$ python3 -q
>>> import numpy as np
>>> import numpy.linalg as la
>>> np.set_printoptions(precision=1, suppress=True, linewidth=200)
>>> def rd(a):
...     return np.round(a, 1) + 0
... 
>>> mat = np.load("run3.npy")
>>> print(mat)
[[0. 0. 0. 0. 5. 6.]
 [0. 0. 0. 0. 3. 5.]
 [0. 0. 0. 0. 1. 8.]
 [0. 0. 0. 0. 1. 6.]
 [5. 3. 1. 1. 0. 0.]
 [6. 5. 8. 6. 0. 0.]]
>>> # rank 4
>>> rank = la.matrix_rank(mat)
>>> print(rank)
4
>>> ns = la.svd(mat)[2][rank:].T
>>> print(np.allclose(mat @ ns, 0))
True
>>> print(ns.shape)
(6, 2)
>>> Y = np.array([[3, -4], [-3, 1], [3, 3], [2, 0], [4, 2], [0, 2]])
>>> print(Y.T @ mat.T)
[[ 20.  12.   4.   4.  11.  39.]
 [ 22.  16.  18.  14. -14.   5.]]
>>> print(np.einsum("ij,ij->i", mat, mat))
[ 61.  34.  65.  37.  36. 161.]
>>> print(la.matrix_rank(mat, rtol=0.1))
4
>>> print(np.argsort(-la.norm(mat, axis=0).round(6), kind="stable")[:3])
[5 2 0]
>>> print(la.cond(mat) > 100)
True
>>> M = np.loadtxt("block15.csv", delimiter=",")
>>> print(M)
[[ -1.2 -32.3 -19.4 -12.1]
 [-19.   29.6   1.8 -13.1]
 [-11.5 -35.7   0.7 -39.1]
 [  7.3  20.3 -24.8   8.3]
 [-16.3  13.2  16.1   2.9]
 [ -2.1 -12.4 -22.7 -25.1]
 [  3.3  31.   28.2  11.1]
 [ -1.3  34.6 -25.3  14.5]
 [  8.1   4.5 -17.7   4.7]
 [-10.8 -22.5 -24.    5.9]
 [-10.8   8.8  14.   -2.4]
 [ 20.    5.4   6.4   6.3]
 [  9.    8.1  -6.    9.8]
 [ 19.6 -51.    1.3  17.3]
 [ 10.9  23.5  -3.5 -27.6]
 [ 29.   -9.6   7.    0. ]
 [ 15.4 -12.1  -8.8 -12.1]
 [ 19.8  13.3  -6.9   8.2]
 [ 13.4   1.6  10.5 -18.1]
 [  7.6   2.1  -8.3  -3.4]
 [-15.6   1.1  21.6  12. ]
 [  0.6  18.7  21.8 -11.2]
 [ 16.9  31.8 -19.7   4.9]
 [ 12.   -9.3 -14.8  12.9]
 [  6.5  -8.1   2.5  -3.6]
 [ 18.4  31.1  -0.8 -22.9]
 [ -8.9   4.5  19.6  -1.4]
 [ 14.3 -12.4  20.2 -24.1]
 [  6.6   5.2  -1.1  15.1]
 [-13.6  -3.2  19.6  13.6]
 [  7.6  16.4  14.  -18.8]
 [  5.5  13.9 -19.5 -10.8]]
>>> basis = M[[20, 0]].astype(float)
>>> for _ in range(5):
...     z = la.norm(M[:, None] - basis, axis=-1).argmin(axis=1)
...     basis = np.array([M[z == j].mean(axis=0) for j in range(2)])
... 
>>> print(z)
[1 0 1 0 0 1 0 0 0 1 0 0 0 1 0 1 1 0 0 0 0 0 0 1 1 0 0 1 0 0 0 0]
>>> print(np.abs(basis[1] - basis[0]).argmax())
1
>>> print(rd(basis[1] - basis[0]))
[  4.  -34.9  -7.6  -7.2]
>>> print(np.bincount(z))
[22 10]
>>> D = la.norm(M[:, None] - M[None], axis=-1)
>>> print(np.flatnonzero(D[29] < D.mean() / 2))
[ 4 20 26 29]
>>> print(D.mean(axis=1).argmax())
13
>>> print(D.shape)
(32, 32)
>>> print(rd(D[:5, :5]))
[[ 0.  67.8 35.4 57.3 61.5]
 [67.8  0.  70.7 44.1 27.1]
 [35.4 70.7  0.  79.9 66.4]
 [57.3 44.1 79.9  0.  48.1]
 [61.5 27.1 66.4 48.1  0. ]]
>>> Ac = M - M.mean(axis=0)
>>> Uu, sig, VT = la.svd(Ac, full_matrices=False)
>>> print(rd(sig))
[115.5  92.   81.4  66.9]
>>> print(rd(Ac.mean(axis=0)))
[0. 0. 0. 0.]
>>> print(np.abs(VT[0]).argmax())
1
>>> print(rd((sig ** 2).sum() ** 2 / (sig ** 4).sum()))
3.5
>>> print(rd(np.abs(VT[-1])))
[0.9 0.  0.3 0. ]
>>> rng = np.random.default_rng(931)
>>> Y = M + rng.integers(-2, 3, (32, 1)) @ rng.integers(-2, 3, (1, 4))
>>> print(rd(Y))
[[  0.8 -30.3 -15.4 -12.1]
 [-19.   29.6   1.8 -13.1]
 [ -9.5 -33.7   4.7 -39.1]
 [  7.3  20.3 -24.8   8.3]
 [-17.3  12.2  14.1   2.9]
 [ -2.1 -12.4 -22.7 -25.1]
 [  1.3  29.   24.2  11.1]
 [ -0.3  35.6 -23.3  14.5]
 [  7.1   3.5 -19.7   4.7]
 [-12.8 -24.5 -28.    5.9]
 [-11.8   7.8  12.   -2.4]
 [ 20.    5.4   6.4   6.3]
 [ 11.   10.1  -2.    9.8]
 [ 18.6 -52.   -0.7  17.3]
 [ 11.9  24.5  -1.5 -27.6]
 [ 31.   -7.6  11.    0. ]
 [ 16.4 -11.1  -6.8 -12.1]
 [ 18.8  12.3  -8.9   8.2]
 [ 11.4  -0.4   6.5 -18.1]
 [  9.6   4.1  -4.3  -3.4]
 [-16.6   0.1  19.6  12. ]
 [  2.6  20.7  25.8 -11.2]
 [ 14.9  29.8 -23.7   4.9]
 [ 13.   -8.3 -12.8  12.9]
 [  7.5  -7.1   4.5  -3.6]
 [ 19.4  32.1   1.2 -22.9]
 [ -9.9   3.5  17.6  -1.4]
 [ 12.3 -14.4  16.2 -24.1]
 [  4.6   3.2  -5.1  15.1]
 [-12.6  -2.2  21.6  13.6]
 [  5.6  14.4  10.  -18.8]
 [  5.5  13.9 -19.5 -10.8]]
>>> print(rd(np.abs(Y - M).sum(axis=1)))
[8. 0. 8. 0. 4. 0. 8. 4. 4. 8. 4. 0. 8. 4. 4. 8. 4. 4. 8. 8. 4. 8. 8. 4. 4. 4. 4. 8. 8. 4. 8. 0.]
>>> r0 = np.array([3, 3])
>>> print(rd(np.convolve(M[28], r0)))
[19.8 35.4 12.3 42.  45.3]
>>> print(rd(np.cross(M[28, :3], M[8, :3])))
[-87.1 107.9 -12.4]
>>> print(rd(np.polyval(r0, M[28])))
[22.8 18.6 -0.3 48.3]
>>> E = np.loadtxt("sample12.csv", delimiter=",")
>>> print(E)
[[ 6.  9. -6.  6.  9.]
 [-6. -9.  6. -6. -9.]
 [-6. -9.  6. -6. -9.]]
>>> Uu, sig, VT = la.svd(E)
>>> vecs = VT[:(sig > 1e-8).sum()]
>>> x0 = E[0] + 4 * E[2] + rng.integers(2) * np.eye(5)[1]
>>> print(x0)
[-18. -26.  18. -18. -27.]
>>> print(rd(la.norm(x0 - vecs.T @ vecs @ x0)))
0.8
>>> print(rd(np.diag(vecs.T @ vecs)))
[0.1 0.3 0.1 0.1 0.3]
>>> print(np.allclose(vecs.T @ vecs @ x0, x0))
False
>>> q, _ = la.qr(np.array([[-0.9, -1.9, 1.6, -1.1, 0.6, 0.1],
...     [-1.6, 1.1, -0.3, 0.3, -1.0, -0.6],
...     [-1.3, -1.2, 0.9, 0.6, 1.8, -2.4],
...     [-2.6, -1.3, -1.8, -0.4, 0.3, 0.4],
...     [0.7, -0.7, 0.4, -0.2, 1.2, 1.3],
...     [0.6, 1.4, 0.7, -1.1, 0.9, -0.2]]))
>>> m1 = q[:, :4]
>>> print(rd(m1))
[[-0.3  0.5 -0.6  0.4]
 [-0.4 -0.6 -0.3 -0.2]
 [-0.4  0.2 -0.4 -0.5]
 [-0.7  0.1  0.5  0.4]
 [ 0.2  0.3  0.   0.1]
 [ 0.2 -0.4 -0.4  0.6]]
>>> # keeps lengths
>>> rank = la.matrix_rank(E)
>>> print(rank)
1
>>> ns = la.svd(E)[2][rank:].T
>>> print([int(la.matrix_rank(E[:i])) for i in range(1, len(E) + 1)])
[1, 1, 1]
>>> print([int(la.matrix_rank(np.delete(E, i, axis=0))) for i in range(3)])
[1, 1, 1]
>>> print(rd(ns @ ns.T))
[[ 0.9 -0.2  0.1 -0.1 -0.2]
 [-0.2  0.7  0.2 -0.2 -0.3]
 [ 0.1  0.2  0.9  0.1  0.2]
 [-0.1 -0.2  0.1  0.9 -0.2]
 [-0.2 -0.3  0.2 -0.2  0.7]]
>>> print(rd(E @ ns))
[[0. 0. 0. 0.]
 [0. 0. 0. 0.]
 [0. 0. 0. 0.]]
>>> Y = m1 + rng.integers(-2, 3, (6, 1)) @ rng.integers(-2, 3, (1, 4))
>>> print(rd(Y))
[[ 3.7  4.5 -2.6 -1.6]
 [ 1.6  1.4 -1.3 -1.2]
 [-4.4 -3.8  1.6  1.5]
 [ 3.3  4.1 -1.5 -1.6]
 [ 0.2  0.3  0.   0.1]
 [ 2.2  1.6 -1.4 -0.4]]
>>> print(rd(Y - m1))
[[ 4.  4. -2. -2.]
 [ 2.  2. -1. -1.]
 [-4. -4.  2.  2.]
 [ 4.  4. -2. -2.]
 [ 0.  0.  0.  0.]
 [ 2.  2. -1. -1.]]
>>> print(np.abs(Y - m1).sum(axis=1))
[12.  6. 12. 12.  0.  6.]
>>> print(la.matrix_rank(Y - m1, tol=1e-8))
1
>>> x0 = np.array([0, 0, 2, 1])
>>> y = Y @ x0
>>> c, lr = np.zeros(4), 1 / la.norm(Y, 2) ** 2
>>> for i in range(50):
...     c -= lr * Y.T @ (Y @ c - y)
...     if i % 10 == 0: print(i, round(la.norm(Y @ c - y), 1))
... 
0 2.0
10 1.8
20 1.7
30 1.6
40 1.5
>>> print(rd(c))
[-0.4 -0.4  0.9  0.4]
>>> x0 = np.array([3, 3, 3, 3])
>>> print(rd(np.einsum("ij,j->i", m1, x0)))
[ 0.4 -4.6 -3.3  0.7  2.   0. ]
>>> print(rd(m1 @ (2 * x0)))
[ 0.8 -9.1 -6.5  1.4  4.  -0.1]
>>> print(rd((m1 * x0).sum(axis=1)))
[ 0.4 -4.6 -3.3  0.7  2.   0. ]
>>> print(rd(m1 @ x0))
[ 0.4 -4.6 -3.3  0.7  2.   0. ]
>>> print(rd(m1 @ np.ones(4)))
[ 0.1 -1.5 -1.1  0.2  0.7  0. ]
>>> print(rd(m1 * x0))
[[-0.8  1.6 -1.7  1.2]
 [-1.3 -1.8 -0.9 -0.5]
 [-1.1  0.7 -1.3 -1.6]
 [-2.2  0.2  1.5  1.1]
 [ 0.6  1.   0.1  0.2]
 [ 0.5 -1.2 -1.2  1.9]]
>>> print(np.sign((m1 @ x0).round(6)))
[ 1. -1. -1.  1.  1. -1.]
>>> x0 = np.array([3, 5, 3, 9])
>>> y = m1 @ x0
>>> print(rd(y))
[ 3.9 -6.7 -6.   3.2  3.1  2.9]
>>> print(rd(la.pinv(m1) @ m1))
[[1. 0. 0. 0.]
 [0. 1. 0. 0.]
 [0. 0. 1. 0.]
 [0. 0. 0. 1.]]
>>> print(rd(la.lstsq(m1, y)[0]))
[3. 5. 3. 9.]
>>> y = y + 0.1 * rng.normal(size=6)
>>> print(rd(y))
[ 4.  -6.8 -5.9  3.2  3.   2.8]
>>> c, *_ = la.lstsq(m1, y)
>>> print(rd(c))
[2.9 5.1 3.  8.9]
>>> print(rd(la.norm(y - m1 @ c)))
0.1
>>> print(rd(m1.T @ (y - m1 @ c)))
[0. 0. 0. 0.]
>>> X = np.load("w.npy")
>>> print(rd(X))
[[-0.8  0.1  2.7  2.8]
 [ 2.1  0.5  7.   4.6]
 [ 0.  -2.6  3.4  1. ]
 [ 3.8  1.5  9.8  6.3]
 [-3.2 -1.2 -1.2  0.6]
 [-2.4  0.3  0.3  2.3]
 [ 0.1  1.2  4.2  4.2]
 [-0.8 -1.9  2.4  1.2]
 [-0.4  3.7  3.8  6.1]
 [ 2.1  2.5  7.4  6.3]
 [-1.7  2.7  1.7  4.5]
 [-2.9  0.  -0.6  1.7]
 [-0.2 -4.3  2.9 -0.5]]
>>> # rank 3
>>> print(np.unique(X.round(6), axis=0).shape)
(13, 4)
>>> print(np.allclose(X[:-1].T @ la.lstsq(X[:-1].T, X[-1])[0], X[-1]))
True
>>> print(rd(X @ la.pinv(X) @ X))
[[-0.8  0.1  2.7  2.8]
 [ 2.1  0.5  7.   4.6]
 [ 0.  -2.6  3.4  1. ]
 [ 3.8  1.5  9.8  6.3]
 [-3.2 -1.2 -1.2  0.6]
 [-2.4  0.3  0.3  2.3]
 [ 0.1  1.2  4.2  4.2]
 [-0.8 -1.9  2.4  1.2]
 [-0.4  3.7  3.8  6.1]
 [ 2.1  2.5  7.4  6.3]
 [-1.7  2.7  1.7  4.5]
 [-2.9  0.  -0.6  1.7]
 [-0.2 -4.3  2.9 -0.5]]
>>> print(rd(np.trace(la.pinv(X) @ X)))
3.0
>>> print(rd(la.norm(X)))
24.0
>>> print(la.matrix_rank(X))
3
>>> print(np.unravel_index(np.abs(X).argmax(), X.shape))
(np.int64(3), np.int64(2))
>>> print(rd(X.sum(axis=0)))
[-4.3  2.6 43.8 41.2]
>>> print(rd(X.mean(axis=0)))
[-0.3  0.2  3.4  3.2]
>>> print(X.shape)
(13, 4)
>>> print(rd(np.abs(X).max()))
9.8
>>> Ac = X - X.mean(axis=0)
>>> vecs = la.svd(Ac)[2][:3]
>>> Y = Ac - Ac @ vecs.T @ vecs
>>> print(rd(la.norm(Y) / la.norm(Ac)))
0.0
>>> print(la.norm(Y, axis=1).round(6).argmax())
0
>>> print(rd(np.diag(vecs.T @ vecs)))
[0.7 0.9 0.7 0.8]
>>> D = la.norm(X[:, None] - X[None], axis=-1)
>>> print(rd(D[:5, :5]))
[[ 0.   5.5  3.4  9.3  5.2]
 [ 5.5  0.   6.3  3.8 10.7]
 [ 3.4  6.3  0.  10.   5.8]
 [ 9.3  3.8 10.   0.  14.5]
 [ 5.2 10.7  5.8 14.5  0. ]]
>>> print(D.mean(axis=1).argmax())
3
>>> print(la.matrix_rank(D ** 2))
4
>>> print(D[7].round(6).argsort(kind="stable")[:4])
[ 7  2  0 12]
>>> print(rd(la.norm(X - X.mean(axis=0), axis=1)))
[0.9 4.6 3.5 8.4 6.1 3.8 1.7 3.1 4.6 6.1 3.6 4.9 5.8]
>>> Uu, sig, VT = la.svd(X)
>>> print(rd(sig))
[21.4  8.6  6.7  0. ]
>>> Y = Uu[:, :3] @ np.diag(sig[:3]) @ VT[:3]
>>> print(la.matrix_rank(Y))
3
>>> print(rd(Y))
[[-0.8  0.1  2.7  2.8]
 [ 2.1  0.5  7.   4.6]
 [ 0.  -2.6  3.4  1. ]
 [ 3.8  1.5  9.8  6.3]
 [-3.2 -1.2 -1.2  0.6]
 [-2.4  0.3  0.3  2.3]
 [ 0.1  1.2  4.2  4.2]
 [-0.8 -1.9  2.4  1.2]
 [-0.4  3.7  3.8  6.1]
 [ 2.1  2.5  7.4  6.3]
 [-1.7  2.7  1.7  4.5]
 [-2.9  0.  -0.6  1.7]
 [-0.2 -4.3  2.9 -0.5]]
>>> print(rd(np.abs(X - Y).max()))
0.0
>>> arr = np.load("case0.npy")
>>> print(rd(arr))
[[-0.6  0.8]
 [ 1.  -1.3]]
>>> print(la.cond(arr) > 100)
True
>>> print(la.matrix_rank(arr, rtol=0.1))
1
>>> rank = la.matrix_rank(arr)
>>> print(rank)
1
>>> ns = la.svd(arr)[2][rank:].T
>>> print(ns.shape)
(2, 1)
>>> print([int(la.matrix_rank(arr[:, :j + 1])) for j in range(2)])
[1, 1]
>>> Y = arr / la.norm(arr, axis=1, keepdims=True)
>>> C2 = Y @ Y.T
>>> print(rd(C2[0]))
[ 1. -1.]
>>> print(rd(la.norm(Y, axis=1)))
[1. 1.]
>>> print(rd(np.degrees(np.arccos(np.clip(C2[0, 1], -1, 1)))))
180.0
>>> print((C2 - 2 * np.eye(2)).round(6).argmax(axis=1))
[0 0]
>>> print(rd(C2))
[[ 1. -1.]
 [-1.  1.]]
>>> theta = np.radians(120)
>>> Rm = np.eye(2)
>>> Rm[0, 0] = Rm[1, 1] = np.cos(theta)
>>> Rm[0, 1], Rm[1, 0] = -np.sin(theta), np.sin(theta)
>>> print(rd(Rm))
[[-0.5 -0.9]
 [ 0.9 -0.5]]
>>> Y = arr @ Rm.T
>>> print(rd(la.det(Rm)), rd(np.trace(Rm)))
1.0 -1.0
>>> print(rd(la.svd(arr, compute_uv=False)), rd(la.svd(Y, compute_uv=False)))
[1.9 0. ] [1.9 0. ]
>>> print(np.allclose(arr @ arr.T, Y @ Y.T))
True
>>> data = -3 * np.eye(4) + np.ones((4, 4))
>>> print(data)
[[-2.  1.  1.  1.]
 [ 1. -2.  1.  1.]
 [ 1.  1. -2.  1.]
 [ 1.  1.  1. -2.]]
>>> # symmetric
>>> q, Rm = la.qr(data)
>>> print(q.shape, Rm.shape)
(4, 4) (4, 4)
>>> print(np.allclose(Rm.T @ Rm, data.T @ data))
True
>>> print(rd(np.trace(q @ q.T)))
4.0
>>> print(rd(Rm))
[[ 2.6 -0.8 -0.8 -0.8]
 [ 0.   2.5 -1.  -1. ]
 [ 0.   0.   2.3 -1.5]
 [ 0.   0.   0.   1.7]]
>>> print(rd(np.abs(np.diag(Rm))))
[2.6 2.5 2.3 1.7]
>>> print(rd(q @ Rm))
[[-2.  1.  1.  1.]
 [ 1. -2.  1.  1.]
 [ 1.  1. -2.  1.]
 [ 1.  1.  1. -2.]]
>>> J = np.array([[0.4, -1.7, 0.8, -2.0, 1.3, 0.7, -0.7, 1.6],
...     [1.2, -0.1, 0.6, 0.1, 0.6, -1.0, 0.1, -1.7],
...     [-0.8, -0.5, 1.9, 0.5, -0.6, -0.6, 0.4, -1.5],
...     [1.7, 0.8, 0.3, 0.3, -0.3, 0.4, 0.2, 0.2],
...     [0.9, 0.1, 0.2, -1.6, 0.8, 1.7, -0.5, 0.9],
...     [-1.1, -0.6, -1.1, -1.4, 1.8, -1.2, 0.5, -0.4],
...     [1.7, 2.1, -0.2, -1.0, 0.4, 0.6, -0.1, -0.1]])
>>> J[0] = J[1] + 0.3 * rng.normal(size=8)
>>> print(rd(J))
[[ 1.1  0.1  0.6  0.5  0.8 -0.6  0.2 -1.8]
 [ 1.2 -0.1  0.6  0.1  0.6 -1.   0.1 -1.7]
 [-0.8 -0.5  1.9  0.5 -0.6 -0.6  0.4 -1.5]
 [ 1.7  0.8  0.3  0.3 -0.3  0.4  0.2  0.2]
 [ 0.9  0.1  0.2 -1.6  0.8  1.7 -0.5  0.9]
 [-1.1 -0.6 -1.1 -1.4  1.8 -1.2  0.5 -0.4]
 [ 1.7  2.1 -0.2 -1.   0.4  0.6 -0.1 -0.1]]
>>> Y = J / la.norm(J, axis=1, keepdims=True)
>>> C2 = Y @ Y.T
>>> print(np.argwhere(np.triu(np.abs(C2) > 0.95, 1)))
[[0 1]]
>>> print(rd(la.norm(Y, axis=1)))
[1. 1. 1. 1. 1. 1. 1.]
